$ ipython --no-banner

In [1]: import numpy as np

In [2]: np.set_printoptions(suppress=True, linewidth=160)

In [3]: feats = np.loadtxt("case9.csv", delimiter=",")

In [4]: feats
Out[4]: 
array([[5., 1., 0., 0., 0., 0., 0., 0., 0., 0., 0., 0.],
       [0., 5., 1., 0., 0., 0., 0., 0., 0., 0., 0., 0.],
       [0., 0., 5., 1., 0., 0., 0., 0., 0., 0., 0., 0.],
       [0., 0., 0., 5., 1., 0., 0., 0., 0., 0., 0., 0.],
       [0., 0., 0., 0., 5., 1., 0., 0., 0., 0., 0., 0.],
       [0., 0., 0., 0., 0., 5., 1., 0., 0., 0., 0., 0.],
       [0., 0., 0., 0., 0., 0., 5., 1., 0., 0., 0., 0.],
       [0., 0., 0., 0., 0., 0., 0., 5., 1., 0., 0., 0.],
       [0., 0., 0., 0., 0., 0., 0., 0., 5., 1., 0., 0.],
       [0., 0., 0., 0., 0., 0., 0., 0., 0., 5., 1., 0.],
       [0., 0., 0., 0., 0., 0., 0., 0., 0., 0., 5., 1.],
       [0., 0., 0., 0., 0., 0., 0., 0., 0., 0., 0., 5.]])

In [5]: np.linalg.matrix_rank(feats - feats[0, 0] * np.eye(12))
Out[5]: np.int64(11)

In [6]: [int(np.linalg.matrix_rank(np.linalg.matrix_power(feats, p))) for p in range(1, 13)]
Out[6]: [12, 12, 12, 12, 12, 12, 12, 12, 12, 12, 12, 12]

In [7]: E = np.load("arr.npy")

In [8]: E
Out[8]: 
array([[ 0,  2, -1, -2,  1,  2,  0],
       [ 0,  0,  0,  0,  2,  0,  0],
       [ 0,  0,  0,  0, -1,  1,  0],
       [ 0,  0,  0,  0, -1,  2,  1],
       [ 0,  0,  0,  0,  0, -2,  0],
       [ 0,  0,  0,  0,  0,  0,  0],
       [ 0,  0,  0,  0,  0,  0,  0]])

In [9]: left, s, vt = np.linalg.svd(E)

In [10]: s.round(4) + 0
Out[10]: array([4.1896, 3.0514, 1.6229, 0.7083, 0.    , 0.    , 0.    ])

In [11]: np.argmax(s[:-1] / (s[1:] + 1e-6)) + 1
Out[11]: np.int64(4)

In [12]: other = left[:, :4] @ np.diag(s[:4]) @ vt[:4]

In [13]: round(np.abs(E - other).max(), 4)
Out[13]: np.float64(0.0)

In [14]: other.round(4) + 0
Out[14]: 
array([[ 0.,  2., -1., -2.,  1.,  2.,  0.],
       [ 0.,  0.,  0.,  0.,  2.,  0.,  0.],
       [ 0.,  0.,  0.,  0., -1.,  1.,  0.],
       [ 0.,  0.,  0.,  0., -1.,  2.,  1.],
       [ 0.,  0.,  0.,  0.,  0., -2.,  0.],
       [ 0.,  0.,  0.,  0.,  0.,  0.,  0.],
       [ 0.,  0.,  0.,  0.,  0.,  0.,  0.]])

In [15]: np.linalg.matrix_rank(other)
Out[15]: np.int64(4)

In [16]: np.linalg.matrix_rank(E, rtol=0.05)
Out[16]: np.int64(4)
